>>> import numpy as np
>>> from numpy import linalg as LA
>>> np.set_printoptions(precision=1, suppress=True, linewidth=200, floatmode="fixed")
>>> rnd = lambda a: np.round(a, 1) + 0
>>> W0 = np.loadtxt("m.csv", delimiter=",")
>>> print(W0)
[[0.0 1.0 0.0 1.0]
 [1.0 0.0 0.0 1.0]
 [0.0 0.0 0.0 0.0]
 [1.0 1.0 0.0 0.0]]
>>> print(np.all(LA.eigvalsh(W0) > 0))
False
>>> print(rnd(LA.eigvalsh(W0).min()))
-1.0
>>> vals, evecs = LA.eigh(W0)
>>> x0 = np.array([-2, 4, -1, -2])
>>> print(rnd(evecs * np.abs(vals) @ evecs.T))
[[1.3 0.3 0.0 0.3]
 [0.3 1.3 0.0 0.3]
 [0.0 0.0 0.0 0.0]
 [0.3 0.3 0.0 1.3]]
>>> print(x0 @ W0 @ x0)
-24.0
>>> print(rnd(evecs * np.maximum(vals, 0) @ evecs.T))
[[0.7 0.7 0.0 0.7]
 [0.7 0.7 0.0 0.7]
 [0.0 0.0 0.0 0.0]
 [0.7 0.7 0.0 0.7]]
>>> print(LA.lstsq(W0[:-1].T, W0[-1])[2])
2
>>> print(np.allclose(W0[:-1].T @ LA.lstsq(W0[:-1].T, W0[-1])[0], W0[-1]))
False
>>> Uu, sigma, Vh = LA.svd(W0)
>>> print(rnd(sigma))
[2.0 1.0 1.0 0.0]
>>> print(np.argmax(sigma[:-1] / (sigma[1:] + 1e-6)) + 1)
3
>>> Y = Uu[:, :3] @ np.diag(sigma[:3]) @ Vh[:3]
>>> print(rnd(LA.norm(W0 - Y, 2)), sigma[3])
0.0 0.0
>>> print(LA.matrix_rank(Y))
3
>>> print(rnd(np.abs(W0 - Y).max()))
0.0
>>> print(LA.matrix_rank(W0, rtol=0.05))
3
>>> mat = np.load("block16.npy")
>>> print(rnd(mat))
[[-0.4 -0.1 -0.9]
 [-0.5 -0.8  0.3]
 [-0.8  0.6  0.2]]
>>> print(rnd(mat.sum(axis=0)))
[-1.7 -0.3 -0.4]
>>> print(rnd(np.diff(mat, axis=0)))
[[-0.2 -0.6  1.2]
 [-0.3  1.4 -0.1]]
>>> print(rnd(LA.norm(mat)))
1.7
>>> print(rnd(mat.mean(axis=0)))
[-0.6 -0.1 -0.1]
>>> print(np.count_nonzero(mat))
9
>>> print(rnd(mat - mat[0]))
[[ 0.0  0.0  0.0]
 [-0.2 -0.6  1.2]
 [-0.4  0.7  1.1]]
>>> print(LA.matrix_rank(mat))
3
>>> theta = np.radians(36)
>>> R = np.eye(3)
>>> R[0, 0] = R[1, 1] = np.cos(theta)
>>> R[0, 1], R[1, 0] = -np.sin(theta), np.sin(theta)
>>> print(rnd(R))
[[ 0.8 -0.6  0.0]
 [ 0.6  0.8  0.0]
 [ 0.0  0.0  1.0]]
>>> Y = mat @ R.T
>>> print(rnd(LA.det(R)), rnd(np.trace(R)))
1.0 2.6
>>> print(rnd(np.abs(Y - mat).max(axis=0)))
[0.6 0.6 0.0]
>>> rng = np.random.default_rng(5)
>>> idx = rng.integers(0, 3, 4)
>>> K = (idx[:, None] == idx) * -3 + np.eye(4)
>>> print(K)
[[-2.0 -3.0  0.0 -3.0]
 [-3.0 -2.0  0.0 -3.0]
 [ 0.0  0.0 -2.0  0.0]
 [-3.0 -3.0  0.0 -2.0]]
>>> # symmetric
>>> idx = rng.permutation(4)
>>> print(idx)
[1 3 2 0]
>>> Y = K[idx][:, idx]
>>> print(np.diag(Y))
[-2.0 -2.0 -2.0 -2.0]
>>> print(np.trace(Y))
-8.0
>>> print(np.allclose(Y, K))
True
>>> print(rnd(LA.det(Y)), rnd(LA.det(K[idx])))
16.0 16.0
>>> print(rnd(LA.det(K.T)))
16.0
>>> print(np.einsum("ii->", K))
-8.0
>>> print(np.einsum("ij,ji->", K, K))
70.0
>>> print(np.kron(np.eye(2, dtype=int), K))
[[-2.0 -3.0  0.0 -3.0 -0.0 -0.0  0.0 -0.0]
 [-3.0 -2.0  0.0 -3.0 -0.0 -0.0  0.0 -0.0]
 [ 0.0  0.0 -2.0  0.0  0.0  0.0 -0.0  0.0]
 [-3.0 -3.0  0.0 -2.0 -0.0 -0.0  0.0 -0.0]
 [-0.0 -0.0  0.0 -0.0 -2.0 -3.0  0.0 -3.0]
 [-0.0 -0.0  0.0 -0.0 -3.0 -2.0  0.0 -3.0]
 [ 0.0  0.0 -0.0  0.0  0.0  0.0 -2.0  0.0]
 [-0.0 -0.0  0.0 -0.0 -3.0 -3.0  0.0 -2.0]]
>>> print(rnd(LA.eigvals(K).sum().real))
-8.0
>>> print(rnd(LA.det(K[::-1])))
16.0
>>> Q, R = LA.qr(K)
>>> print(rnd(Q.T @ Q))
[[1.0 0.0 0.0 0.0]
 [0.0 1.0 0.0 0.0]
 [0.0 0.0 1.0 0.0]
 [0.0 0.0 0.0 1.0]]
>>> print(Q.shape, R.shape)
(4, 4) (4, 4)
>>> print(rnd(np.trace(Q @ Q.T)))
4.0
>>> print(rnd(Q))
[[-0.4  0.8  0.0 -0.5]
 [-0.6 -0.6  0.0 -0.5]
 [ 0.0  0.0  1.0  0.0]
 [-0.6  0.1  0.0  0.8]]
>>> idx = rng.permutation(4)
>>> Y = Q[:, idx] * rng.choice([-1, 1], 4)
>>> print(rnd(Y))
[[ 0.4 -0.5  0.0 -0.8]
 [ 0.6 -0.5  0.0  0.6]
 [ 0.0  0.0 -1.0  0.0]
 [ 0.6  0.8  0.0 -0.1]]
>>> Uu, _, Vh = LA.svd(Q.T @ Y)
>>> print(idx)
[0 3 2 1]
>>> print(rnd(Uu @ Vh))
[[-1.0  0.0  0.0  0.0]
 [ 0.0  0.0  0.0 -1.0]
 [ 0.0  0.0 -1.0  0.0]
 [ 0.0  1.0  0.0  0.0]]
>>> print(rnd(LA.lstsq(Q, Y)[0]))
[[-1.0  0.0  0.0  0.0]
 [ 0.0  0.0  0.0 -1.0]
 [ 0.0  0.0 -1.0  0.0]
 [ 0.0  1.0  0.0  0.0]]
>>> vals, evecs = LA.eigh(K)
>>> x0 = np.array([-3, 3, 3, -1])
>>> print(rnd(evecs * np.maximum(vals, 0) @ evecs.T))
[[ 0.7 -0.3  0.0 -0.3]
 [-0.3  0.7  0.0 -0.3]
 [ 0.0  0.0  0.0  0.0]
 [-0.3 -0.3  0.0  0.7]]
>>> feats = np.array([[-0.2, 0.3, -0.8],
...     [-0.3, -0.5, 0.9],
...     [-0.5, 0.9, 1.4],
...     [0.0, 0.1, 0.7]])
>>> feats[:, 2] *= 3
>>> print(rnd(feats))
[[-0.2  0.3 -2.4]
 [-0.3 -0.5  2.7]
 [-0.5  0.9  4.2]
 [ 0.0  0.1  2.1]]
>>> # column 2 is much longer than the rest
>>> print(rnd(np.diff(feats, axis=0)))
[[-0.1 -0.8  5.1]
 [-0.2  1.4  1.5]
 [ 0.5 -0.8 -2.1]]
>>> print(np.count_nonzero(feats))
11
>>> print(feats.shape)
(4, 3)
>>> print(LA.matrix_rank(feats))
3
>>> print(rnd(np.abs(feats).max()))
4.2
>>> m1 = np.load("out9.npy")
>>> print(m1)
[[81 13 49 67]
 [13 26 27 20]
 [49 27 78 67]
 [67 20 67 70]]
>>> # null space of dimension 1
>>> print(LA.lstsq(m1[:-1].T, m1[-1])[2])
3
>>> print(np.unique(m1.round(6), axis=0).shape)
(4, 4)
>>> print(rnd(m1 @ LA.pinv(m1) @ m1))
[[81.0 13.0 49.0 67.0]
 [13.0 26.0 27.0 20.0]
 [49.0 27.0 78.0 67.0]
 [67.0 20.0 67.0 70.0]]
>>> print(np.allclose(m1[:-1].T @ LA.lstsq(m1[:-1].T, m1[-1])[0], m1[-1]))
True
>>> print(rnd(np.trace(LA.pinv(m1) @ m1)))
3.0
>>> print(np.abs(np.diag(LA.qr(m1)[1])) > 1e-9)
[ True  True  True False]
>>> idx = rng.permutation(4)
>>> print(idx)
[2 3 0 1]
>>> Y = m1[idx][:, idx]
>>> print(np.diag(Y))
[78 70 81 26]
>>> print(np.allclose(Y, m1))
False
>>> print(np.trace(Y))
255
>>> print(rnd(LA.norm(m1, 2) / LA.norm(m1)))
1.0
>>> print(LA.cond(m1) > 100)
True
>>> print(LA.matrix_rank(m1, rtol=0.1))
2
>>> print([round(float(x), 1) for x in LA.svd(m1, compute_uv=False)[:3]])
[205.1, 36.3, 13.6]
>>> J = np.load("w.npy")
>>> print(rnd(J))
[[-0.7  0.3 -0.6  1.2]
 [ 0.3 -0.8 -0.3 -0.7]
 [-0.6 -0.3 -0.4 -0.1]
 [ 1.2 -0.7 -0.1 -0.2]]
>>> print(rnd(LA.eigvalsh(J).min()))
-2.0
>>> print(np.all(LA.eigvalsh(J) > 0))
False
